>>> import numpy as np
>>> np.set_printoptions(precision=4, suppress=True, linewidth=140, sign=" ")
>>> def tidy(a):
...     return np.round(a, 4) + 0
... 
>>> A = np.loadtxt("sample8.csv", delimiter=",")
>>> A
array([[ 3., -3.,  1., -1., -2., -1.,  3.,  2.,  1.],
       [ 3., -3.,  1., -1., -2., -1.,  3.,  2.,  1.],
       [ 5., -1.,  3.,  1.,  0.,  1.,  5.,  4.,  3.],
       [ 5., -1.,  3.,  1.,  0.,  1.,  5.,  4.,  3.],
       [ 3., -3.,  1., -1., -2., -1.,  3.,  2.,  1.],
       [ 3., -3.,  1., -1., -2., -1.,  3.,  2.,  1.],
       [ 5., -1.,  3.,  1.,  0.,  1.,  5.,  4.,  3.]])
>>> tidy(A @ np.linalg.pinv(A) @ A)
array([[ 3., -3.,  1., -1., -2., -1.,  3.,  2.,  1.],
       [ 3., -3.,  1., -1., -2., -1.,  3.,  2.,  1.],
       [ 5., -1.,  3.,  1.,  0.,  1.,  5.,  4.,  3.],
       [ 5., -1.,  3.,  1.,  0.,  1.,  5.,  4.,  3.],
       [ 3., -3.,  1., -1., -2., -1.,  3.,  2.,  1.],
       [ 3., -3.,  1., -1., -2., -1.,  3.,  2.,  1.],
       [ 5., -1.,  3.,  1.,  0.,  1.,  5.,  4.,  3.]])
>>> np.unique(A.round(6), axis=0).shape
(2, 9)
>>> np.linalg.lstsq(A[:-1].T, A[-1])[2]
np.int32(2)
>>> np.abs(np.diag(np.linalg.qr(A)[1])) > 1e-9
array([ True,  True, False, False, False, False, False])
>>> def softmax(z):
...     e = np.exp(z - z.max(axis=-1, keepdims=True))
...     return e / e.sum(axis=-1, keepdims=True)
... 
>>> print(softmax(A).sum(axis=1))
[ 1.  1.  1.  1.  1.  1.  1.]
>>> tidy(softmax(10 * A[1]))
array([ 0.5,  0. ,  0. ,  0. ,  0. ,  0. ,  0.5,  0. ,  0. ])
>>> tidy(softmax(A[1] + -3))
array([ 0.3725,  0.0009,  0.0504,  0.0068,  0.0025,  0.0068,  0.3725,  0.137 ,  0.0504])
>>> tidy(softmax(A[1]))
array([ 0.3725,  0.0009,  0.0504,  0.0068,  0.0025,  0.0068,  0.3725,  0.137 ,  0.0504])
>>> scores = A @ A.T / np.sqrt(9)
>>> tidy(softmax(scores + np.triu(np.full(scores.shape, -np.inf), 1)))
array([[ 1.    ,  0.    ,  0.    ,  0.    ,  0.    ,  0.    ,  0.    ],
       [ 0.5   ,  0.5   ,  0.    ,  0.    ,  0.    ,  0.    ,  0.    ],
       [ 0.    ,  0.    ,  1.    ,  0.    ,  0.    ,  0.    ,  0.    ],
       [ 0.    ,  0.    ,  0.5   ,  0.5   ,  0.    ,  0.    ,  0.    ],
       [ 0.0562,  0.0562,  0.4156,  0.4156,  0.0562,  0.    ,  0.    ],
       [ 0.0533,  0.0533,  0.3935,  0.3935,  0.0533,  0.0533,  0.    ],
       [ 0.    ,  0.    ,  0.3333,  0.3333,  0.    ,  0.    ,  0.3333]])
>>> tidy(softmax(scores))
array([[ 0.0382,  0.0382,  0.2824,  0.2824,  0.0382,  0.0382,  0.2824],
       [ 0.0382,  0.0382,  0.2824,  0.2824,  0.0382,  0.0382,  0.2824],
       [ 0.    ,  0.    ,  0.3333,  0.3333,  0.    ,  0.    ,  0.3333],
       [ 0.    ,  0.    ,  0.3333,  0.3333,  0.    ,  0.    ,  0.3333],
       [ 0.0382,  0.0382,  0.2824,  0.2824,  0.0382,  0.0382,  0.2824],
       [ 0.0382,  0.0382,  0.2824,  0.2824,  0.0382,  0.0382,  0.2824],
       [ 0.    ,  0.    ,  0.3333,  0.3333,  0.    ,  0.    ,  0.3333]])
>>> tidy(softmax(scores)[1] @ A)
array([ 4.6943, -1.3057,  2.6943,  0.6943, -0.3057,  0.6943,  4.6943,  3.6943,  2.6943])
>>> u = np.array([0, 3, 2])
>>> print(np.array([np.convolve(row, u, "same") for row in A]))
[[ 9. -3. -3. -1. -8. -7.  7. 12.  7.]
 [ 9. -3. -3. -1. -8. -7.  7. 12.  7.]
 [15.  7.  7.  9.  2.  3. 17. 22. 17.]
 [15.  7.  7.  9.  2.  3. 17. 22. 17.]
 [ 9. -3. -3. -1. -8. -7.  7. 12.  7.]
 [ 9. -3. -3. -1. -8. -7.  7. 12.  7.]
 [15.  7.  7.  9.  2.  3. 17. 22. 17.]]
>>> np.cross(A[5, :3], A[4, :3])
array([ 0.,  0.,  0.])
>>> np.convolve(A[5], u)
array([ 0.,  9., -3., -3., -1., -8., -7.,  7., 12.,  7.,  2.])
>>> np.polyval(u, A[5])
array([11., -7.,  5., -1., -4., -1., 11.,  8.,  5.])
>>> np.linalg.cond(A) > 100
np.True_
>>> np.linalg.matrix_rank(A, rtol=0.1)
np.int64(2)
>>> tidy(np.linalg.norm(A, 2) / np.linalg.norm(A))
np.float64(0.9458)
